$ python -q
>>> import numpy as np
>>> np.set_printoptions(suppress=True, linewidth=160)
>>> E = np.load("case8.npy")
>>> E
array([[ 0.,  0.,  0.,  0.,  0.,  0.,  0.,  0.,  0.,  0., -3., -3.],
       [ 0.,  0.,  0.,  0.,  0.,  0.,  0.,  0.,  0., -2., -3., -3.],
       [ 0.,  0.,  0.,  0.,  0.,  0.,  0.,  0.,  0., -2.,  3.,  3.],
       [ 0.,  0.,  0.,  0.,  0.,  0.,  0.,  0.,  0., -1., -2., -2.],
       [ 0.,  0.,  0.,  0.,  0.,  0.,  0.,  0.,  0., -2., -1., -3.],
       [ 0.,  0.,  0.,  0.,  0.,  0.,  0.,  0.,  0.,  1.,  1., -3.],
       [ 0.,  0.,  0.,  0.,  0.,  0.,  0.,  0.,  0., -3.,  3., -2.],
       [ 0.,  0.,  0.,  0.,  0.,  0.,  0.,  0.,  0.,  1., -2.,  1.],
       [ 0.,  0.,  0.,  0.,  0.,  0.,  0.,  0.,  0.,  2.,  2.,  1.],
       [ 0., -2., -2., -1., -2.,  1., -3.,  1.,  2.,  0.,  0.,  0.],
       [-3., -3.,  3., -2., -1.,  1.,  3., -2.,  2.,  0.,  0.,  0.],
       [-3., -3.,  3., -2., -3., -3., -2.,  1.,  1.,  0.,  0.,  0.]])
>>> round(float(np.abs(np.linalg.eigvals(E)).max()), 3)
8.905
>>> np.round(np.sort(np.abs(np.linalg.eigvals(E))), 3) + 0
array([0.   , 0.   , 0.   , 0.   , 0.   , 0.   , 4.018, 4.018, 6.129, 6.129, 8.905, 8.905])
>>> (E + E.T) / 2
array([[ 0.,  0.,  0.,  0.,  0.,  0.,  0.,  0.,  0.,  0., -3., -3.],
       [ 0.,  0.,  0.,  0.,  0.,  0.,  0.,  0.,  0., -2., -3., -3.],
       [ 0.,  0.,  0.,  0.,  0.,  0.,  0.,  0.,  0., -2.,  3.,  3.],
       [ 0.,  0.,  0.,  0.,  0.,  0.,  0.,  0.,  0., -1., -2., -2.],
       [ 0.,  0.,  0.,  0.,  0.,  0.,  0.,  0.,  0., -2., -1., -3.],
       [ 0.,  0.,  0.,  0.,  0.,  0.,  0.,  0.,  0.,  1.,  1., -3.],
       [ 0.,  0.,  0.,  0.,  0.,  0.,  0.,  0.,  0., -3.,  3., -2.],
       [ 0.,  0.,  0.,  0.,  0.,  0.,  0.,  0.,  0.,  1., -2.,  1.],
       [ 0.,  0.,  0.,  0.,  0.,  0.,  0.,  0.,  0.,  2.,  2.,  1.],
       [ 0., -2., -2., -1., -2.,  1., -3.,  1.,  2.,  0.,  0.,  0.],
       [-3., -3.,  3., -2., -1.,  1.,  3., -2.,  2.,  0.,  0.,  0.],
       [-3., -3.,  3., -2., -3., -3., -2.,  1.,  1.,  0.,  0.,  0.]])
>>> r = np.linalg.matrix_rank(E)
>>> r
np.int64(6)
>>> N = np.linalg.svd(E)[2][r:].T
>>> N.shape
(12, 6)
>>> [int(np.linalg.matrix_rank(E[:, :j + 1])) for j in range(12)]
[1, 2, 2, 2, 3, 3, 3, 3, 3, 4, 5, 6]
